$ ipython --no-banner

In [1]: import numpy as np

In [2]: import numpy.linalg as la

In [3]: np.set_printoptions(precision=2, suppress=True, linewidth=140, legacy="1.25")

In [4]: W0 = np.loadtxt("x.csv", delimiter=",")

In [5]: print(W0)
[[1. 0. 0. 0. 0. 0.]
 [0. 1. 0. 0. 0. 0.]
 [0. 0. 0. 1. 0. 0.]
 [0. 0. 0. 0. 1. 0.]
 [0. 0. 1. 0. 0. 0.]
 [0. 0. 0. 0. 0. 1.]]

In [6]: A2 = W0 / np.sqrt((W0 ** 2).mean(axis=1, keepdims=True))

In [7]: A2[3]
Out[7]: array([0.  , 0.  , 0.  , 0.  , 2.45, 0.  ])

In [8]: la.matrix_rank(W0 - W0.mean(axis=1, keepdims=True))
Out[8]: 5

In [9]: K = np.load("dump.npy")

In [10]: K
Out[10]: 
array([[ 0.38, -0.34,  0.07,  0.62, -0.34, -0.07, -0.48],
       [-0.34,  0.81,  0.04,  0.34, -0.19, -0.04, -0.27],
       [ 0.07,  0.04,  0.99, -0.07,  0.04,  0.01,  0.05],
       [ 0.62,  0.34, -0.07,  0.38,  0.34,  0.07,  0.48],
       [-0.34, -0.19,  0.04,  0.34,  0.81, -0.04, -0.27],
       [-0.07, -0.04,  0.01,  0.07, -0.04,  0.99, -0.05],
       [-0.48, -0.27,  0.05,  0.48, -0.27, -0.05,  0.63]])

In [11]: [round(float(la.det(K[:i, :i])), 2) + 0 for i in range(1, 8)]
Out[11]: [0.38, 0.19, 0.19, -0.43, -0.62, -0.63, -1.0]

In [12]: mat = np.load("arr.npy")

In [13]: mat
Out[13]: 
array([[0, 0, 0, 0, 0, 0, 0, 1],
       [0, 0, 1, 1, 1, 1, 1, 0],
       [0, 1, 0, 1, 1, 1, 0, 0],
       [0, 1, 1, 0, 1, 1, 0, 0],
       [0, 1, 1, 1, 0, 0, 1, 0],
       [0, 1, 1, 1, 0, 0, 1, 0],
       [0, 1, 0, 0, 1, 1, 0, 0],
       [1, 0, 0, 0, 0, 0, 0, 0]])

In [14]: w, V = la.eigh(K)

In [15]: la.eigvalsh(K @ K)
Out[15]: array([1., 1., 1., 1., 1., 1., 1.])

In [16]: np.unique(w.round(6) + 0, return_counts=True)[1]
Out[16]: array([1, 6])

In [17]: U, s, VT = la.svd(mat, full_matrices=False)

In [18]: np.round(U.T @ mat @ VT.T, 2) + 0
Out[18]: 
array([[4.07, 0.  , 0.  , 0.  , 0.  , 0.  , 0.  , 0.  ],
       [0.  , 2.18, 0.  , 0.  , 0.  , 0.  , 0.  , 0.  ],
       [0.  , 0.  , 1.24, 0.  , 0.  , 0.  , 0.  , 0.  ],
       [0.  , 0.  , 0.  , 1.  , 0.  , 0.  , 0.  , 0.  ],
       [0.  , 0.  , 0.  , 0.  , 1.  , 0.  , 0.  , 0.  ],
       [0.  , 0.  , 0.  , 0.  , 0.  , 1.  , 0.  , 0.  ],
       [0.  , 0.  , 0.  , 0.  , 0.  , 0.  , 0.36, 0.  ],
       [0.  , 0.  , 0.  , 0.  , 0.  , 0.  , 0.  , 0.  ]])

In [19]: U.shape, s.shape, VT.shape
Out[19]: ((8, 8), (8,), (8, 8))

In [20]: print(np.abs(VT[0]))
[0.   0.48 0.42 0.42 0.4  0.4  0.32 0.  ]

In [21]: np.allclose(U * s @ VT, mat)
Out[21]: True

In [22]: np.abs(U[:, 0]).round(6).argmax()
Out[22]: 1

In [23]: s.round(2) + 0
Out[23]: array([4.07, 2.18, 1.24, 1.  , 1.  , 1.  , 0.36, 0.  ])

In [24]: np.round(U.T @ U, 2) + 0
Out[24]: 
array([[1., 0., 0., 0., 0., 0., 0., 0.],
       [0., 1., 0., 0., 0., 0., 0., 0.],
       [0., 0., 1., 0., 0., 0., 0., 0.],
       [0., 0., 0., 1., 0., 0., 0., 0.],
       [0., 0., 0., 0., 1., 0., 0., 0.],
       [0., 0., 0., 0., 0., 1., 0., 0.],
       [0., 0., 0., 0., 0., 0., 1., 0.],
       [0., 0., 0., 0., 0., 0., 0., 1.]])
